% python3 -q
>>> import numpy as np
>>> import numpy.linalg as la
>>> np.set_printoptions(precision=2, suppress=True, linewidth=160, sign=" ")
>>> X = np.loadtxt("layer10.csv", delimiter=",")
>>> X
array([[-2., -2., -2., -2.],
       [-2., -4., -4., -4.],
       [-2., -4., -6., -6.],
       [-2., -4., -6., -8.]])
>>> np.trace(X)
np.float64(-20.0)
>>> X @ X
array([[  16.,   28.,   36.,   40.],
       [  28.,   52.,   68.,   76.],
       [  36.,   68.,   92.,  104.],
       [  40.,   76.,  104.,  120.]])
>>> print(np.sort(np.abs(la.eigvals(X))))
[  0.57   0.85   2.    16.58]
>>> np.allclose(X, X.T)
True
>>> [round(float(la.det(X[:i, :i])), 2) + 0 for i in range(1, 5)]
[-2.0, 4.0, -8.0, 16.0]
>>> vals, evecs = la.eig(X)
>>> np.sort(la.eigvals(X @ X))
array([   0.32,    0.73,    4.  ,  274.95])
>>> print(np.sort(la.eigvals(la.inv(X))))
[-1.77 -1.17 -0.5  -0.06]
>>> vals
array([-16.58,  -2.  ,  -0.85,  -0.57])
>>> round(np.prod(vals), 2)
np.float64(16.0)
>>> u, r1 = X[2], X[3]
>>> print(u @ u)
92.0
>>> p = (u @ r1) / (u @ u) * u
>>> np.outer(u, r1)
array([[  4.,   8.,  12.,  16.],
       [  8.,  16.,  24.,  32.],
       [ 12.,  24.,  36.,  48.],
       [ 12.,  24.,  36.,  48.]])
>>> p
array([-2.26, -4.52, -6.78, -6.78])
>>> arr = np.loadtxt("case15.csv", delimiter=",")
>>> arr
array([[-3., -1., -1., -3., -1., -1.],
       [-5.,  5., -2., -5.,  5., -2.],
       [ 5., -1.,  0.,  5., -1.,  0.],
       [-3., -1., -1., -3., -1., -1.],
       [-5.,  5., -2., -5.,  5., -2.],
       [ 5., -1.,  0.,  5., -1.,  0.]])
>>> # row 3 repeats row 0
>>> left, sig, vt = la.svd(arr)
>>> sig.round(2) + 0
array([ 17.64,   6.87,   2.38,   0.  ,   0.  ,   0.  ])
>>> np.argmax(sig[:-1] / (sig[1:] + 1e-6)) + 1
np.int64(3)
>>> other = left[:, :3] @ np.diag(sig[:3]) @ vt[:3]
>>> la.matrix_rank(arr, rtol=0.05)
np.int64(3)
>>> round(la.norm(arr - other, 2), 2), np.round(sig[3], 2)
(np.float64(0.0), np.float64(0.0))
>>> np.round(la.norm(arr - other) / la.norm(arr), 2)
np.float64(0.0)
>>> print(round(float(np.abs(arr - other).max()), 2))
0.0
>>> other.round(2) + 0
array([[-3., -1., -1., -3., -1., -1.],
       [-5.,  5., -2., -5.,  5., -2.],
       [ 5., -1.,  0.,  5., -1.,  0.],
       [-3., -1., -1., -3., -1., -1.],
       [-5.,  5., -2., -5.,  5., -2.],
       [ 5., -1.,  0.,  5., -1.,  0.]])
>>> M = np.loadtxt("x.csv", delimiter=",")
>>> M
array([[ -0.28,   1.58,  -0.84],
       [ -0.43,  -4.13, -15.46],
       [  0.09,   0.28,   3.52],
       [ -0.31,   5.47,   1.14],
       [ -0.04,  26.06,  -4.29],
       [  0.84,  41.84,   0.24],
       [ -0.13, -11.31,   0.95],
       [ -1.1 ,  22.36,   2.68],
       [ -0.48,  -6.31,  -1.58],
       [ -0.1 ,  -1.8 ,   4.69],
       [ -0.02,  41.14,  -1.05],
       [ -0.29,  13.91,  -0.71],
       [ -0.12,   2.72,   2.65],
       [  0.72, -14.22,   3.19],
       [ -1.06, -17.3 ,   3.01],
       [ -0.72,  -9.93,  -0.94],
       [  0.13,  -8.2 ,   1.78],
       [  1.05,  12.91,  -2.86],
       [  0.3 ,   9.12,  -2.59],
       [  0.2 ,  -5.58,   5.97],
       [  1.09,  33.33,  -0.46],
       [ -0.51,  13.65,  -3.42],
       [ -0.44,  -3.73,  -2.41],
       [  0.8 ,  -4.46,  -1.64],
       [  0.31,   6.38,  -3.89],
       [ -0.58, -17.36,   1.6 ],
       [  0.23,  -4.54,   3.6 ],
       [ -0.76, -24.14,  -0.47],
       [  0.63, -18.91,  -4.05],
       [  1.24,  42.93,  -5.9 ]])
>>> Xs = (M - M.mean(axis=0)) / M.std(axis=0)
>>> Xs.std(axis=0)
array([ 1.,  1.,  1.])
>>> np.argwhere(np.abs(Xs) > 2)
array([[  1,   2],
       [  5,   1],
       [ 10,   1],
       [ 29,   0],
       [ 29,   1]])
>>> c = la.lstsq(np.delete(Xs, 1, axis=1), Xs[:, 1])[0]
>>> print(c)
[ 0.39 -0.16]
>>> round(float(1 - np.var(Xs[:, 1] - np.delete(Xs, 1, axis=1) @ c)), 2)
0.19
>>> C2 = np.cov(M, rowvar=False)
>>> print(np.median(M, axis=0))
[-0.07 -0.76 -0.59]
>>> print(np.argsort(-M.std(axis=0).round(6), kind="stable"))
[ 1  2  0]
>>> np.corrcoef(M.T)
array([[ 1.  ,  0.4 , -0.11],
       [ 0.4 ,  1.  , -0.2 ],
       [-0.11, -0.2 ,  1.  ]])
>>> M.std(axis=0)
array([  0.61,  18.23,   4.  ])
>>> np.argwhere(np.triu(np.abs(np.corrcoef(M.T)) > 0.8, 1))
array([], shape=(0, 2), dtype=int64)
>>> np.round(np.polyfit(M[:, 2], M[:, 0], 1), 2) + 0
array([-0.02,  0.  ])
>>> la.eigvalsh(C2)[::-1]
array([ 344.7 ,   15.84,    0.33])
>>> round(np.corrcoef(M[:, 2], M[:, 0])[0, 1], 2)
np.float64(-0.11)
>>> C2.shape
(3, 3)
>>> W2 = M[[6, 29]].astype(float)
>>> for _ in range(4):
...     z = la.norm(M[:, None] - W2, axis=-1).argmin(axis=1)
...     W2 = np.array([M[z == j].mean(axis=0) for j in range(2)])
... 
>>> z
array([ 0,  0,  0,  0,  1,  1,  0,  1,  0,  0,  1,  0,  0,  0,  0,  0,  0,  0,  0,  0,  1,  0,  0,  0,  0,  0,  0,  0,  0,  1])
>>> print(W2[1] - W2[0])
[ 0.41 38.19 -1.1 ]
>>> print(np.abs(W2[1] - W2[0]).argmax())
1
